In [1]: import numpy as np

In [2]: import numpy.linalg as la

In [3]: np.set_printoptions(precision=1, suppress=True, linewidth=140, floatmode="fixed")

In [4]: O, _ = la.qr(np.array([[-0.8], [0.6], [0.1]]))

In [5]: M = O @ O.T

In [6]: print(M.round(1) + 0)
[[ 0.6 -0.5 -0.1]
 [-0.5  0.4  0.1]
 [-0.1  0.1  0.0]]

In [7]: th = np.radians(90)

In [8]: Rm = np.eye(3)

In [9]: Rm[2, 2] = Rm[1, 1] = np.cos(th)

In [10]: Rm[2, 1], Rm[1, 2] = -np.sin(th), np.sin(th)

In [11]: print(Rm.round(1) + 0)
[[ 1.0  0.0  0.0]
 [ 0.0  0.0  1.0]
 [ 0.0 -1.0  0.0]]

In [12]: Y = M @ Rm.T

In [13]: print(np.abs(Y - M).max(axis=0))
[0.0 0.4 0.6]

In [14]: r = la.matrix_rank(M)

In [15]: print(r)
1

In [16]: ns = la.svd(M)[2][r:].T

In [17]: print(la.matrix_rank(M.T @ M), la.matrix_rank(M @ M.T))
1 1

In [18]: print([int(la.matrix_rank(M[:, :j + 1])) for j in range(3)])
[1, 1, 1]

In [19]: print(np.allclose(M @ ns, 0))
True

In [20]: print(ns.shape)
(3, 2)

In [21]: W0 = np.load("x.npy")

In [22]: print(W0)
[[-6 -3 -9 -6 -3 -9]
 [ 6 -3  6  6 -3  6]
 [-3  9 -3 -3  9 -3]
 [ 2  1  3 -2 -1 -3]
 [-2  1 -2  2 -1  2]
 [ 1 -3  1 -1  3 -1]]

In [23]: rng = np.random.default_rng(62990)

In [24]: idx = rng.permutation(6)

In [25]: print(idx)
[1 2 4 5 3 0]

In [26]: Y = W0[idx][:, idx]

In [27]: print(np.allclose(Y, W0))
False

In [28]: print(round(float(la.det(Y)), 1), round(la.det(W0[idx]), 1))
5400.0 -5400.0

In [29]: print(np.diag(Y))
[-3 -3 -1 -1 -2 -6]

In [30]: f = np.array([2, 2, 1, 1, 0, 2])

In [31]: Y = W0 + np.outer(f, np.eye(6)[5])

In [32]: print(Y)
[[-6.0 -3.0 -9.0 -6.0 -3.0 -7.0]
 [ 6.0 -3.0  6.0  6.0 -3.0  8.0]
 [-3.0  9.0 -3.0 -3.0  9.0 -2.0]
 [ 2.0  1.0  3.0 -2.0 -1.0 -2.0]
 [-2.0  1.0 -2.0  2.0 -1.0  2.0]
 [ 1.0 -3.0  1.0 -1.0  3.0  1.0]]

In [33]: print(la.matrix_rank(la.inv(Y) - la.inv(W0), tol=1e-8))
1

In [34]: print(round(la.det(Y) / la.det(W0), 1), round(float(1 + la.solve(W0, f)[5]), 1))
-1.2 -1.2
